$ python -q
>>> import numpy as np
>>> np.set_printoptions(precision=1, suppress=True, linewidth=120)
>>> def tidy(a):
...     return np.round(a, 1) + 0
... 
>>> out = np.array([[3, 0, 1]])
>>> W0 = out.T @ out
>>> W0
array([[9, 0, 3],
       [0, 0, 0],
       [3, 0, 1]])
>>> (W0 - W0.T) / 2
array([[0., 0., 0.],
       [0., 0., 0.],
       [0., 0., 0.]])
>>> np.linalg.matrix_power(W0, 3)
array([[900,   0, 300],
       [  0,   0,   0],
       [300,   0, 100]])
>>> np.allclose(W0 @ W0.T, W0.T @ W0)
True
>>> np.allclose(W0, W0.T)
True
>>> (W0 + W0.T) / 2
array([[9., 0., 3.],
       [0., 0., 0.],
       [3., 0., 1.]])
>>> W0 @ W0
array([[90,  0, 30],
       [ 0,  0,  0],
       [30,  0, 10]])
>>> np.linalg.lstsq(W0[:-1].T, W0[-1])[2]
np.int32(1)
>>> np.abs(np.diag(np.linalg.qr(W0)[1])) > 1e-9
array([ True, False, False])
>>> tidy(W0 @ np.linalg.pinv(W0) @ W0)
array([[9., 0., 3.],
       [0., 0., 0.],
       [3., 0., 1.]])
>>> vals, vecs = np.linalg.eigh(W0)
>>> np.abs(vecs[:, -1]).round(6).argmax()
np.int64(0)
>>> tidy(vecs.T @ vecs)
array([[1., 0., 0.],
       [0., 1., 0.],
       [0., 0., 1.]])
>>> tidy(vecs @ np.diag(vals) @ vecs.T)
array([[9., 0., 3.],
       [0., 0., 0.],
       [3., 0., 1.]])
>>> tidy(vecs.T @ W0 @ vecs)
array([[ 0.,  0.,  0.],
       [ 0.,  0.,  0.],
       [ 0.,  0., 10.]])
>>> np.unique(vals.round(6) + 0, return_counts=True)[1]
array([2, 1])
>>> r = np.linalg.matrix_rank(W0)
>>> r
np.int64(1)
>>> null = np.linalg.svd(W0)[2][r:].T
>>> null.shape
(3, 2)
>>> np.linalg.matrix_rank(W0.T @ W0), np.linalg.matrix_rank(W0 @ W0.T)
(np.int64(1), np.int64(1))
>>> [int(np.linalg.matrix_rank(W0[:i])) for i in range(1, len(W0) + 1)]
[1, 1, 1]
>>> np.allclose(W0 @ null, 0)
True
>>> tidy(null @ null.T)
array([[ 0.1,  0. , -0.3],
       [ 0. ,  1. ,  0. ],
       [-0.3,  0. ,  0.9]])
>>> [int(np.linalg.matrix_rank(np.delete(W0, i, axis=0))) for i in range(3)]
[1, 1, 1]
